$ python3 -q
>>> import numpy as np
>>> from numpy import linalg as LA
>>> np.set_printoptions(precision=2, suppress=True, linewidth=120, legacy="1.25")
>>> arr = np.loadtxt("dump.csv", delimiter=",")
>>> arr
array([[ 2.,  1.,  2.,  2.,  2.,  2.,  2.,  0.,  2.,  0.,  1.,  2.],
       [ 3.,  4.,  2.,  2.,  5.,  5.,  4.,  3.,  3.,  1.,  2.,  5.],
       [ 5.,  5.,  4.,  4.,  7.,  5.,  4.,  5.,  5.,  1.,  5.,  8.],
       [ 7.,  7.,  5.,  7., 10.,  7.,  6.,  8.,  7.,  2.,  6., 10.],
       [ 8.,  8.,  5.,  8., 12.,  9.,  7., 11., 10.,  5.,  8., 10.],
       [ 9.,  8.,  7., 10., 14., 12.,  8., 13., 10.,  6.,  9., 12.],
       [11.,  8.,  8., 10., 17., 12., 10., 13., 12.,  8., 12., 15.],
       [14., 10., 10., 13., 18., 15., 13., 13., 13.,  9., 14., 15.],
       [15., 10., 13., 13., 21., 16., 14., 14., 16., 11., 16., 18.],
       [17., 12., 14., 13., 22., 17., 14., 14., 19., 12., 17., 21.],
       [18., 12., 14., 16., 24., 20., 15., 17., 22., 13., 20., 23.],
       [21., 14., 15., 18., 27., 22., 18., 20., 24., 16., 22., 23.],
       [24., 15., 17., 20., 30., 25., 20., 21., 27., 16., 23., 25.],
       [27., 15., 20., 21., 30., 27., 23., 24., 28., 17., 23., 28.],
       [28., 18., 22., 22., 32., 27., 23., 26., 29., 20., 23., 28.],
       [31., 20., 22., 25., 34., 29., 26., 26., 31., 23., 25., 28.],
       [33., 23., 24., 28., 37., 32., 29., 27., 33., 26., 26., 29.],
       [33., 26., 25., 28., 38., 34., 30., 28., 36., 28., 28., 31.],
       [36., 27., 25., 29., 41., 35., 31., 29., 36., 28., 31., 31.],
       [36., 30., 28., 29., 41., 36., 32., 30., 39., 30., 31., 33.],
       [36., 30., 29., 30., 41., 39., 33., 31., 41., 32., 32., 34.],
       [36., 31., 30., 32., 42., 39., 34., 32., 41., 32., 34., 34.],
       [38., 32., 31., 32., 43., 41., 35., 34., 44., 34., 35., 35.],
       [41., 32., 33., 35., 44., 41., 38., 35., 47., 37., 37., 35.],
       [41., 34., 35., 37., 47., 43., 41., 35., 50., 38., 38., 35.],
       [44., 34., 36., 37., 47., 43., 43., 37., 50., 40., 41., 36.],
       [44., 34., 37., 38., 48., 44., 46., 40., 50., 43., 42., 38.],
       [45., 36., 40., 38., 48., 47., 46., 43., 52., 46., 42., 41.],
       [45., 39., 41., 39., 48., 47., 47., 45., 52., 47., 42., 44.],
       [46., 41., 44., 42., 51., 49., 47., 46., 54., 47., 42., 45.],
       [49., 42., 47., 42., 53., 50., 47., 49., 57., 48., 43., 46.],
       [52., 43., 50., 45., 53., 53., 50., 50., 60., 50., 45., 47.]])
>>> th = np.radians(15)
>>> R = np.eye(12)
>>> R[5, 5] = R[6, 6] = np.cos(th)
>>> R[5, 6], R[6, 5] = -np.sin(th), np.sin(th)
>>> R
array([[ 1.  ,  0.  ,  0.  ,  0.  ,  0.  ,  0.  ,  0.  ,  0.  ,  0.  ,  0.  ,  0.  ,  0.  ],
       [ 0.  ,  1.  ,  0.  ,  0.  ,  0.  ,  0.  ,  0.  ,  0.  ,  0.  ,  0.  ,  0.  ,  0.  ],
       [ 0.  ,  0.  ,  1.  ,  0.  ,  0.  ,  0.  ,  0.  ,  0.  ,  0.  ,  0.  ,  0.  ,  0.  ],
       [ 0.  ,  0.  ,  0.  ,  1.  ,  0.  ,  0.  ,  0.  ,  0.  ,  0.  ,  0.  ,  0.  ,  0.  ],
       [ 0.  ,  0.  ,  0.  ,  0.  ,  1.  ,  0.  ,  0.  ,  0.  ,  0.  ,  0.  ,  0.  ,  0.  ],
       [ 0.  ,  0.  ,  0.  ,  0.  ,  0.  ,  0.97, -0.26,  0.  ,  0.  ,  0.  ,  0.  ,  0.  ],
       [ 0.  ,  0.  ,  0.  ,  0.  ,  0.  ,  0.26,  0.97,  0.  ,  0.  ,  0.  ,  0.  ,  0.  ],
       [ 0.  ,  0.  ,  0.  ,  0.  ,  0.  ,  0.  ,  0.  ,  1.  ,  0.  ,  0.  ,  0.  ,  0.  ],
       [ 0.  ,  0.  ,  0.  ,  0.  ,  0.  ,  0.  ,  0.  ,  0.  ,  1.  ,  0.  ,  0.  ,  0.  ],
       [ 0.  ,  0.  ,  0.  ,  0.  ,  0.  ,  0.  ,  0.  ,  0.  ,  0.  ,  1.  ,  0.  ,  0.  ],
       [ 0.  ,  0.  ,  0.  ,  0.  ,  0.  ,  0.  ,  0.  ,  0.  ,  0.  ,  0.  ,  1.  ,  0.  ],
       [ 0.  ,  0.  ,  0.  ,  0.  ,  0.  ,  0.  ,  0.  ,  0.  ,  0.  ,  0.  ,  0.  ,  1.  ]])
>>> B = arr @ R.T
>>> np.allclose(arr @ arr.T, B @ B.T)
True
>>> np.allclose(LA.norm(arr, axis=1), LA.norm(B, axis=1))
True
>>> round(LA.det(R), 2), round(np.trace(R), 2)
(1.0, 11.93)
>>> LA.svd(arr, compute_uv=False), LA.svd(B, compute_uv=False)
(array([591.43,  29.52,  14.03,   9.85,   7.72,   7.42,   5.77,   4.95,   4.26,   3.72,   3.1 ,   2.79]), array([591.43,  29.52,  14.03,   9.85,   7.72,   7.42,   5.77,   4.95,   4.26,   3.72,   3.1 ,   2.79]))
